In [1]: import numpy as np

In [2]: np.set_printoptions(precision=2, suppress=True, linewidth=140, floatmode="fixed")

In [3]: K = np.array([[0.9, 0.3, -1.3, 0.5, 0.8, 1.9, 1.3, 15.0],
   ...:     [0.1, 0.9, -0.1, -1.2, -0.4, 0.9, 1.1, -9.0],
   ...:     [-0.7, 1.2, 0.4, 1.0, -0.1, 1.6, -0.7, -3.0],
   ...:     [0.8, 0.3, 1.5, -0.3, 0.4, -0.8, -1.7, 8.0]])

In [4]: np.diff(K, axis=0)
Out[4]: 
array([[ -0.80,   0.60,   1.20,  -1.70,  -1.20,  -1.00,  -0.20, -24.00],
       [ -0.80,   0.30,   0.50,   2.20,   0.30,   0.70,  -1.80,   6.00],
       [  1.50,  -0.90,   1.10,  -1.30,   0.50,  -2.40,  -1.00,  11.00]])

In [5]: np.linalg.matrix_rank(K)
Out[5]: np.int64(4)

In [6]: np.count_nonzero(K)
Out[6]: np.int64(32)

In [7]: np.round(K.sum(axis=0), 2) + 0
Out[7]: array([ 1.10,  2.70,  0.50,  0.00,  0.70,  3.60,  0.00, 11.00])

In [8]: np.round(K.mean(axis=0), 2) + 0
Out[8]: array([0.28, 0.68, 0.12, 0.00, 0.18, 0.90, 0.00, 2.75])

In [9]: W = np.array([[2, -2, -2, 3, -2],
   ...:     [-1, 2, 1, 1, -2],
   ...:     [2, -1, 1, -1, 1],
   ...:     [-2, -1, 0, 1, -3],
   ...:     [1, -3, -2, 1, 2],
   ...:     [-2, 2, 2, -1, 0],
   ...:     [-1, -1, -2, 3, 3],
   ...:     [0, 3, 1, -2, 2]])

In [10]: b = np.array([7, 5, -7, 5, -8])

In [11]: H = np.maximum(K @ W + b, 0)

In [12]: np.linalg.matrix_rank(H)
Out[12]: np.int64(4)

In [13]: H
Out[13]: 
array([[ 0.60, 49.70,  4.80,  0.00, 22.30],
       [ 5.20,  0.00,  0.00, 25.10,  0.00],
       [ 0.60,  2.60,  0.00,  6.90,  0.00],
       [15.60, 25.70,  2.20,  0.00,  3.90]])

In [14]: cent = np.array([[2, 0], [3, 3], [3, 3], [2, 2], [1, 0]])

In [15]: (H @ cent).round(6).argmax(axis=1)
Out[15]: array([0, 0, 0, 0])

In [16]: H @ cent
Out[16]: 
array([[187.00, 163.50],
       [ 60.60,  50.20],
       [ 22.80,  21.60],
       [118.80,  83.70]])

In [17]: rng = np.random.default_rng(823225)

In [18]: out = K + rng.integers(-2, 3, (4, 1)) @ rng.integers(-2, 3, (1, 8))

In [19]: print(out)
[[ 2.90 -1.70  0.70 -1.50  4.80  3.90  1.30 17.00]
 [ 0.10  0.90 -0.10 -1.20 -0.40  0.90  1.10 -9.00]
 [-1.70  2.20 -0.60  2.00 -2.10  0.60 -0.70 -4.00]
 [ 1.80 -0.70  2.50 -1.30  2.40  0.20 -1.70  9.00]]

In [20]: np.round(np.linalg.svd(out - K, compute_uv=False), 2) + 0
Out[20]: array([7.75, 0.00, 0.00, 0.00])

In [21]: np.abs(out - K).sum(axis=1)
Out[21]: array([16.00,  0.00,  8.00,  8.00])

In [22]: print(out - K)
[[ 2.00 -2.00  2.00 -2.00  4.00  2.00  0.00  2.00]
 [ 0.00  0.00  0.00  0.00  0.00  0.00  0.00  0.00]
 [-1.00  1.00 -1.00  1.00 -2.00 -1.00  0.00 -1.00]
 [ 1.00 -1.00  1.00 -1.00  2.00  1.00  0.00  1.00]]

In [23]: F = np.loadtxt("a.csv", delimiter=",")

In [24]: F
Out[24]: 
array([[  4.00,   1.22,   6.09,   3.98,   4.04],
       [ -2.94,   0.66,   1.66,  -2.77,  10.29],
       [  6.03,   0.98,   3.34,   4.25,  -0.91],
       [  0.50,  -2.25,  -7.50,  -1.79,  -5.83],
       [ -3.85,  -8.97,  -5.38,  -3.28,  -3.19],
       [  1.44,   0.78,  -1.81,  -1.20,   1.80],
       [ -0.33,   1.76,   0.84,  -1.12,   6.52],
       [ -0.03,  -2.26,  -1.11,  -0.07,   0.19],
       [  1.75,  -1.13,  -2.89,  -0.12,  -2.20],
       [ -7.02, -16.06, -12.74,  -5.69, -11.93],
       [  0.71,   0.52,  -0.07,  -0.03,   2.73],
       [ -1.02,  -6.73,  -3.81,  -1.37,  -3.75],
       [  0.01,   2.48,   1.59,  -1.09,   7.67],
       [ -0.52,  -3.78,   0.59,   0.08,   1.43],
       [  2.24,   3.25,  -2.88,  -0.51,   0.72],
       [  6.55,   4.33,   4.05,   3.70,   2.41],
       [  4.63,  -0.98,  -4.65,   1.39,  -7.68],
       [ -1.53,   1.43,  -3.25,  -2.58,   3.72],
       [  0.12,  -1.56,  -1.37,  -0.67,   0.96],
       [  3.55,   3.74,   5.00,   2.49,   6.32],
       [  2.96,   2.02,   2.96,   1.47,   4.33],
       [  4.60,   3.61,   1.58,   2.27,   1.74],
       [  0.92,   3.44,   4.11,   1.36,   7.85],
       [  5.95,   7.44,   0.87,   1.70,   3.20],
       [ -4.62,  -7.84,  -4.41,  -2.93,  -1.32],
       [  8.27,   9.30,   8.82,   4.87,   8.98],
       [ -0.16,   3.07,   5.45,   0.18,  11.31],
       [ -0.12,  -0.05,   6.07,   1.29,   8.77],
       [  1.54,   0.09,  -2.08,  -0.84,   0.55]])

In [25]: cent = F[[9, 16]].astype(float)

In [26]: for _ in range(5):
    ...:     z = np.linalg.norm(F[:, None] - cent, axis=-1).argmin(axis=1)
    ...:     cent = np.array([F[z == j].mean(axis=0) for j in range(2)])
    ...: 

In [27]: print(z)
[1 1 1 0 0 1 1 1 1 0 1 0 1 1 1 1 0 1 1 1 1 1 1 1 0 1 1 1 1]

In [28]: cent[1] - cent[0]
Out[28]: array([3.85, 8.94, 8.05, 3.00, 9.63])

In [29]: cent
Out[29]: 
array([[-1.90, -7.14, -6.41, -2.28, -5.62],
       [ 1.96,  1.80,  1.63,  0.72,  4.02]])

In [30]: np.abs(cent[1] - cent[0]).argmax()
Out[30]: np.int64(4)

In [31]: np.bincount(z)
Out[31]: array([ 6, 23])
